$ ipython --no-banner

In [1]: import numpy as np

In [2]: np.set_printoptions(suppress=True, linewidth=200)

In [3]: rd = lambda a: np.round(a, 2) + 0

In [4]: X = np.load("sample19.npy")

In [5]: X
Out[5]: 
array([[3., 1., 1., 1.],
       [1., 3., 1., 1.],
       [1., 1., 3., 1.],
       [1., 1., 1., 3.]])

In [6]: u = np.array([-4, 0, -2, -5])

In [7]: M2 = X + np.outer(u, np.eye(4)[0])

In [8]: np.linalg.matrix_rank(np.linalg.inv(M2) - np.linalg.inv(X), tol=1e-8)
Out[8]: np.int64(1)

In [9]: rd(np.linalg.det(M2) / np.linalg.det(X)), rd(1 + np.linalg.solve(X, u)[0])
Out[9]: (np.float64(-0.08), np.float64(-0.08))

In [10]: A = np.loadtxt("block0.csv", delimiter=",")

In [11]: A
Out[11]: 
array([[-3.84,  1.99, -1.59],
       [ 1.86,  2.84,  2.05],
       [ 0.03,  3.94,  1.34],
       [-3.87,  2.11, -1.66],
       [ 1.96,  2.84,  1.92],
       [-2.77,  3.61, -0.63],
       [-2.05,  1.14, -0.82],
       [-0.06,  3.91,  1.15],
       [-1.8 ,  5.01,  0.36],
       [-0.07, -0.05,  0.02],
       [-0.87,  2.38,  0.18],
       [-0.14,  0.12,  0.02],
       [-1.98,  0.97, -0.81],
       [-1.73,  1.24, -0.72]])

In [12]: Xs = A - A.mean(axis=0)

In [13]: vecs = np.linalg.svd(Xs)[2][:2]

In [14]: M2 = Xs - Xs @ vecs.T @ vecs

In [15]: rd(np.linalg.norm(M2) / np.linalg.norm(Xs))
Out[15]: np.float64(0.02)

In [16]: np.linalg.norm(M2, axis=1).round(6).argmax()
Out[16]: np.int64(2)

In [17]: rd(np.cov(Xs @ vecs.T, rowvar=False))
Out[17]: 
array([[4.75, 0.  ],
       [0.  , 2.27]])

In [18]: d = np.linalg.norm(A[:, None] - A[None], axis=-1)

In [19]: d.mean(axis=1).argmax()
Out[19]: np.int64(4)

In [20]: np.linalg.matrix_rank(d ** 2)
Out[20]: np.int64(5)

In [21]: np.flatnonzero(d[8] < d.mean() / 2)
Out[21]: array([8])

In [22]: d[8].round(6).argsort(kind="stable")[:4]
Out[22]: array([8, 5, 7, 2])

In [23]: d.shape
Out[23]: (14, 14)

In [24]: np.unravel_index(d.round(6).argmax(), d.shape)
Out[24]: (np.int64(3), np.int64(4))

In [25]: (d + 1e9 * np.eye(14)).round(6).argmin(axis=1)
Out[25]: array([ 3,  4,  7,  0,  1,  8, 12,  2,  5, 11, 13,  9,  6,  6])

In [26]: rd(d[:5, :5])
Out[26]: 
array([[0.  , 6.82, 5.23, 0.14, 6.83],
       [6.82, 0.  , 2.25, 6.87, 0.16],
       [5.23, 2.25, 0.  , 5.25, 2.3 ],
       [0.14, 6.87, 5.25, 0.  , 6.88],
       [6.83, 0.16, 2.3 , 6.88, 0.  ]])
